>>> import numpy as np
>>> from numpy import linalg as LA
>>> np.set_printoptions(precision=2, suppress=True, linewidth=100)
>>> J = np.array([[1.6, 2.4, 1.3, -1.1],
...     [1.5, 2.37, 1.34, -1.07],
...     [1.0, -0.9, 0.5, -0.4]])
>>> LA.matrix_rank(J, rtol=0.1)
np.int64(2)
>>> [round(float(x), 2) for x in LA.svd(J, compute_uv=False)[:3]]
[4.7, 1.48, 0.06]
>>> np.argsort(-LA.norm(J, axis=0).round(6), kind="stable")[:3]
array([1, 0, 2])
>>> U, sig, VT = LA.svd(J)
>>> sig
array([4.7 , 1.48, 0.06])
>>> M2 = U[:, :2] @ np.diag(sig[:2]) @ VT[:2]
>>> M2
array([[ 1.58,  2.39,  1.34, -1.1 ],
       [ 1.52,  2.38,  1.3 , -1.07],
       [ 1.  , -0.9 ,  0.5 , -0.4 ]])
>>> round(LA.norm(J - M2, 2), 2), np.round(sig[2], 2)
(np.float64(0.06), np.float64(0.06))
>>> blk = np.stack([J, 4 * J, J[::-1]])
>>> blk.shape
(3, 3, 4)
>>> np.einsum("bij,cij->bc", blk, blk)
array([[ 24.25,  96.99,  11.87],
       [ 96.99, 387.96,  47.47],
       [ 11.87,  47.47,  24.25]])
>>> blk.sum(axis=0)
array([[ 9.  , 11.1 ,  7.  , -5.9 ],
       [ 9.  , 14.22,  8.04, -6.42],
       [ 6.6 , -2.1 ,  3.8 , -3.1 ]])
>>> (blk @ J.T).shape
(3, 3, 3)
>>> print(LA.matrix_rank(blk.reshape(3, -1)))
2
>>> M2 = np.array([[5, 6, 9], [9, 3, 6], [8, 4, 9], [3, 1, 3]])
>>> np.einsum("ij,ij->i", J, J)
array([11.22, 10.81,  2.22])
>>> M2.T @ J.T
array([[36.7 , 36.34, -0.3 ],
       [20.9 , 20.4 ,  4.9 ],
       [37.2 , 36.57,  6.9 ]])
>>> J @ M2
array([[36.7 , 20.9 , 37.2 ],
       [36.34, 20.4 , 36.57],
       [-0.3 ,  4.9 ,  6.9 ]])
>>> np.einsum("ik,kj->ij", J, M2)
array([[36.7 , 20.9 , 37.2 ],
       [36.34, 20.4 , 36.57],
       [-0.3 ,  4.9 ,  6.9 ]])
>>> arr = np.array([[-0.17, 31.55, -2.9],
...     [-2.47, 31.48, -4.29],
...     [30.75, 9.69, -8.97],
...     [29.67, 10.06, -11.19],
...     [-1.57, 33.89, -5.16],
...     [32.18, 10.73, -10.13],
...     [30.1, 9.82, -10.11],
...     [31.25, 8.47, -10.68],
...     [29.94, 10.77, -9.28],
...     [-0.76, 32.14, -4.01],
...     [-2.63, 31.19, -4.0],
...     [-2.27, 32.2, -2.39],
...     [30.83, 10.66, -9.07],
...     [29.47, 9.4, -10.05],
...     [29.51, 10.71, -11.05],
...     [31.22, 11.76, -9.09],
...     [30.42, 8.84, -9.68]])
>>> print(arr)
[[ -0.17  31.55  -2.9 ]
 [ -2.47  31.48  -4.29]
 [ 30.75   9.69  -8.97]
 [ 29.67  10.06 -11.19]
 [ -1.57  33.89  -5.16]
 [ 32.18  10.73 -10.13]
 [ 30.1    9.82 -10.11]
 [ 31.25   8.47 -10.68]
 [ 29.94  10.77  -9.28]
 [ -0.76  32.14  -4.01]
 [ -2.63  31.19  -4.  ]
 [ -2.27  32.2   -2.39]
 [ 30.83  10.66  -9.07]
 [ 29.47   9.4  -10.05]
 [ 29.51  10.71 -11.05]
 [ 31.22  11.76  -9.09]
 [ 30.42   8.84  -9.68]]
>>> Z = arr[[13, 16]].astype(float)
>>> for _ in range(3):
...     lab = LA.norm(arr[:, None] - Z, axis=-1).argmin(axis=1)
...     Z = np.array([arr[lab == j].mean(axis=0) for j in range(2)])
... 
>>> lab
array([0, 0, 1, 1, 0, 1, 1, 1, 1, 0, 0, 0, 1, 1, 1, 1, 1])
>>> np.abs(Z[1] - Z[0]).argmax()
np.int64(0)
>>> Z
array([[-1.64, 32.07, -3.79],
       [30.49, 10.08, -9.94]])
>>> F = np.loadtxt("out17.csv", delimiter=",")
>>> print(F)
[[3. 5. 4.]
 [5. 3. 5.]
 [3. 2. 5.]]
>>> U, sig, VT = LA.svd(F, full_matrices=False)
>>> (sig > 1e-8).sum()
np.int64(3)
>>> round(float(np.sqrt((sig ** 2).sum())), 2), np.round(LA.norm(F), 2)
(12.12, np.float64(12.12))
>>> np.round(U.T @ F @ VT.T, 2) + 0
array([[11.84,  0.  ,  0.  ],
       [ 0.  ,  2.35,  0.  ],
       [ 0.  ,  0.  ,  1.11]])
>>> np.cumsum(sig ** 2) / np.sum(sig ** 2)
array([0.95, 0.99, 1.  ])
>>> print(np.allclose(U * sig @ VT, F))
True
>>> np.round(VT @ VT.T, 2) + 0
array([[1., 0., 0.],
       [0., 1., 0.],
       [0., 0., 1.]])
>>> ang = np.radians(15)
>>> Rm = np.eye(3)
>>> Rm[0, 0] = Rm[2, 2] = np.cos(ang)
>>> Rm[0, 2], Rm[2, 0] = -np.sin(ang), np.sin(ang)
>>> Rm
array([[ 0.97,  0.  , -0.26],
       [ 0.  ,  1.  ,  0.  ],
       [ 0.26,  0.  ,  0.97]])
>>> M2 = F @ Rm.T
>>> M2
array([[1.86, 5.  , 4.64],
       [3.54, 3.  , 6.12],
       [1.6 , 2.  , 5.61]])
>>> round(LA.det(Rm), 2), round(np.trace(Rm), 2)
(np.float64(1.0), np.float64(2.93))
>>> LA.svd(F, compute_uv=False), LA.svd(M2, compute_uv=False)
(array([11.84,  2.35,  1.11]), array([11.84,  2.35,  1.11]))
>>> A = np.array([[-8.85, -8.26, -10.36],
...     [4.54, 8.27, -5.91],
...     [9.44, -8.87, 23.91],
...     [-15.24, -1.02, 2.67],
...     [1.18, 5.33, -6.29],
...     [0.98, 0.3, -1.7],
...     [7.46, 3.22, 17.78],
...     [6.87, 2.52, -13.46],
...     [-0.16, -3.29, 0.37],
...     [-5.96, 9.29, -15.42],
...     [-3.22, -5.86, -5.29],
...     [-3.3, -0.88, -8.81],
...     [0.52, -0.74, 1.4],
...     [5.1, -4.59, -13.75],
...     [-8.18, -10.53, -1.1],
...     [8.96, -3.66, 2.79],
...     [13.11, 7.66, -10.4],
...     [0.81, -1.11, 11.87],
...     [-0.02, -1.26, 8.46]])
>>> Ac = (A - A.mean(axis=0)) / A.std(axis=0)
>>> Ac.std(axis=0)
array([1., 1., 1.])
>>> c = LA.lstsq(np.delete(Ac, 2, axis=1), Ac[:, 2])[0]
>>> round(1 - np.var(Ac[:, 2] - np.delete(Ac, 2, axis=1) @ c), 2)
np.float64(0.18)
>>> c
array([ 0.3, -0.4])
>>> print(np.abs(c).argmax())
1
>>> cov = np.cov(A, rowvar=False)
>>> print(cov)
[[ 51.    10.91  15.21]
 [ 10.91  32.87 -19.5 ]
 [ 15.21 -19.5  116.48]]
>>> print(np.median(A, axis=0))
[ 0.81 -1.02 -1.7 ]
>>> A.std(axis=0)
array([ 6.95,  5.58, 10.5 ])
>>> round(LA.norm(J, "nuc"), 2)
np.float64(6.24)
>>> LA.norm(J, axis=1).argmax()
np.int64(0)
>>> Ac = A - A.mean(axis=0)
>>> vecs = LA.svd(Ac)[2][:2]
>>> M2 = Ac - Ac @ vecs.T @ vecs
>>> print((Ac @ vecs.T).std(axis=0))
[10.8   7.27]
>>> print(np.diag(vecs.T @ vecs))
[0.8  0.26 0.94]
>>> print(M2.std(axis=0))
[2.02 3.88 1.12]
>>> Z = A[[4, 16]].astype(float)
>>> for _ in range(3):
...     lab = LA.norm(A[:, None] - Z, axis=-1).argmin(axis=1)
...     Z = np.array([A[lab == j].mean(axis=0) for j in range(2)])
... 
>>> lab
array([0, 1, 0, 0, 1, 0, 0, 1, 0, 1, 0, 1, 0, 1, 0, 0, 1, 0, 0])
>>> np.bincount(lab)
array([12,  7])
>>> W0 = np.load("block5.npy")
>>> W0
array([[10, -1,  2],
       [-1,  6,  3],
       [ 2,  3,  8]])
>>> r0, g = W0[1], W0[2]
>>> r0 @ g
np.int64(40)
>>> p = (r0 @ g) / (r0 @ r0) * r0
>>> LA.matrix_rank(np.outer(r0, g))
np.int64(1)
>>> np.outer(r0, g)
array([[-2, -3, -8],
       [12, 18, 48],
       [ 6,  9, 24]])
>>> (g - p) @ r0
np.float64(0.0)
>>> rng = np.random.default_rng(617)
>>> lab = rng.permutation(3)
>>> M2 = W0[:, lab] * rng.choice([-1, 1], 3)
>>> M2
array([[  1, -10,  -2],
       [ -6,   1,  -3],
       [ -3,  -2,  -8]])
>>> U, _, VT = LA.svd(W0.T @ M2)
>>> np.round(U @ VT, 2) + 0
array([[ 0., -1.,  0.],
       [-1.,  0.,  0.],
       [ 0.,  0., -1.]])
>>> lab
array([1, 0, 2])
>>> np.round(LA.lstsq(W0, M2)[0], 2) + 0
array([[ 0., -1.,  0.],
       [-1.,  0.,  0.],
       [ 0.,  0., -1.]])
>>> data = np.load("dump.npy")
>>> data
array([[-1. ,  0.2,  0.6],
       [ 0.8,  0.8, -1.1],
       [ 0.4,  0.5, -0.7],
       [-1. , -0.7,  1.2]])
>>> x0 = np.array([5, -3, 1])
>>> y = data @ x0
>>> c, lr = np.zeros(3), 1 / LA.norm(data, 2) ** 2
>>> for i in range(40):
...     c -= lr * data.T @ (data @ c - y)
...     if i % 10 == 0: print(i, round(LA.norm(data @ c - y), 2))
... 
0 3.94
10 1.6
20 0.65
30 0.28
>>> round(LA.cond(data), 2)
np.float64(51.07)
>>> c
array([ 3.98, -3.76, -0.29])
>>> LA.cond(data) > 100
np.False_
>>> LA.matrix_rank(data, rtol=0.1)
np.int64(2)
>>> x0 = np.array([2, -1, 2])
>>> y = data @ x0
>>> np.round(LA.pinv(data) @ data, 2) + 0
array([[1., 0., 0.],
       [0., 1., 0.],
       [0., 0., 1.]])
>>> y = y + 0.1 * rng.normal(size=4)
>>> y
array([-0.97, -1.42, -1.21,  1.06])
>>> c, *_ = LA.lstsq(data, y)
>>> [round(float(LA.norm(LA.solve(data.T @ data + lam * np.eye(3), data.T @ y))), 2) for lam in (0, 1, 10, 100)]
[4.54, 0.99, 0.28, 0.04]
>>> c
array([ 3.01, -0.06,  3.4 ])
>>> lab = rng.permutation(3)
>>> M2 = data[:, lab] * rng.choice([-1, 1], 3)
>>> M2
array([[ 0.6,  0.2, -1. ],
       [-1.1,  0.8,  0.8],
       [-0.7,  0.5,  0.4],
       [ 1.2, -0.7, -1. ]])
>>> U, _, VT = LA.svd(data.T @ M2)
>>> lab
array([2, 1, 0])
>>> np.round(U @ VT, 2) + 0
array([[0., 0., 1.],
       [0., 1., 0.],
       [1., 0., 0.]])
>>> M2 = data + rng.integers(-2, 3, (4, 2)) @ rng.integers(-2, 3, (2, 3))
>>> M2
array([[-2. , -4.8, -0.4],
       [ 1.8,  5.8, -0.1],
       [ 2.4,  1.5, -1.7],
       [ 0. , -4.7, -0.8]])
>>> LA.matrix_rank(M2 - data, tol=1e-8)
np.int64(2)
>>> M2 - data
array([[-1., -5., -1.],
       [ 1.,  5.,  1.],
       [ 2.,  1., -1.],
       [ 1., -4., -2.]])
>>> np.abs(M2 - data).sum(axis=1)
array([7., 7., 4., 7.])
>>> K = np.load("test3.npy")
>>> K
array([[ 2, -1],
       [ 1,  1]])
>>> M2 = K + rng.integers(-2, 3, (2, 1)) @ rng.integers(-2, 3, (1, 2))
>>> M2
array([[ 2, -1],
       [ 3, -3]])
>>> LA.matrix_rank(M2 - K, tol=1e-8)
np.int64(1)
